>>> import numpy as np
>>> import numpy.linalg as la
>>> np.set_printoptions(precision=2, suppress=True, linewidth=200, legacy="1.25")
>>> mat = np.array([[-2.0, -3.0, -3.0], [-3.0, -2.0, -3.0], [-3.0, -3.0, -2.0]])
>>> # symmetric, so the eigenvalues are real
>>> P = np.triu(np.array([[2, -1, 5], [1, 0, -2], [0, 3, -4]]), 1) + np.eye(3)
>>> B = P @ mat @ la.inv(P)
>>> print(P @ mat - mat @ P)
[[-12. -15.  -3.]
 [  6.   3.  15.]
 [  0.  -3.   9.]]
>>> print(B)
[[-14. -30.   0.]
 [  3.   7.   0.]
 [ -3.  -6.   1.]]
>>> print(la.matrix_rank(B))
3
>>> print(np.trace(B), np.trace(mat))
-6.0 -6.0
>>> print(round(float(la.norm(mat) ** 2 / la.norm(mat, 2) ** 2), 2))
1.03
>>> print(round(la.norm(mat[0] - mat[1]), 2))
1.41
>>> print(np.round(la.norm(mat, "nuc"), 2))
10.0
>>> print(la.norm(mat, axis=0))
[4.69 4.69 4.69]
>>> Q, Rm = la.qr(mat)
>>> print(np.round(Q.T @ Q, 2) + 0)
[[1. 0. 0.]
 [0. 1. 0.]
 [0. 0. 1.]]
>>> print(np.abs(np.diag(Rm)))
[4.69 1.4  1.22]
>>> print(Rm)
[[ 4.69  4.48  4.48]
 [ 0.   -1.4  -0.68]
 [ 0.    0.    1.22]]
>>> print(np.trace(Q @ Q.T))
3.0
>>> print(Q @ Rm)
[[-2. -3. -3.]
 [-3. -2. -3.]
 [-3. -3. -2.]]
>>> print(np.allclose(mat @ mat.T, mat.T @ mat))
True
>>> print(np.sort(np.abs(np.fft.fft(mat[0]))), np.sort(la.svd(mat, compute_uv=False)))
[1. 1. 8.] [1. 1. 8.]
>>> print(mat @ np.ones(3))
[-8. -8. -8.]
>>> print(np.fft.fft(mat[0]))
[-8.+0.j  1.+0.j  1.+0.j]
>>> ev, V = la.eig(mat)
>>> print(np.round(mat @ V[:, 0] - ev[0] * V[:, 0], 2) + 0)
[0. 0. 0.]
>>> print(ev)
[ 1. -8.  1.]
>>> print(np.sort(la.eigvals(mat @ mat)))
[ 1.  1. 64.]
>>> Q, _ = la.qr(np.array([[-0.9, -1.0, -0.9], [0.3, 0.8, 0.5], [0.3, 1.5, -1.8]]))
>>> F = 3 * Q
>>> print(F)
[[-2.71 -1.16 -0.55]
 [ 0.9  -0.83 -2.74]
 [ 0.9  -2.64  1.1 ]]
>>> rng = np.random.default_rng(1286)
>>> B = F + rng.integers(-2, 3, (3, 2)) @ rng.integers(-2, 3, (2, 3))
>>> print(B)
[[-2.71 -5.16 -4.55]
 [ 0.9  -2.83 -6.74]
 [ 0.9  -6.64 -2.9 ]]
>>> print(la.svd(B - F, compute_uv=False))
[9.08 1.25 0.  ]
>>> print(np.abs(B - F).sum(axis=1))
[8. 6. 8.]
>>> W1 = np.array([[3, 0, 0], [1, 2, 3], [0, 3, 1]])
>>> beta = np.array([2, 0, -1])
>>> act = np.maximum(F @ W1 + beta, 0)
>>> print((act > 0).astype(int))
[[0 0 0]
 [1 0 0]
 [1 0 0]]
>>> print((act > 0).mean(axis=0))
[0.67 0.   0.  ]
>>> cent = np.array([[5, 2, 1], [1, 3, 2], [2, 2, 4]])
>>> print(act @ cent)
[[ 0.    0.    0.  ]
 [19.44  7.78  3.89]
 [10.36  4.14  2.07]]
>>> print((act @ cent).round(6).argmax(axis=1))
[0 0 0]
>>> print(W1 @ cent)
[[15  6  3]
 [13 14 17]
 [ 5 11 10]]
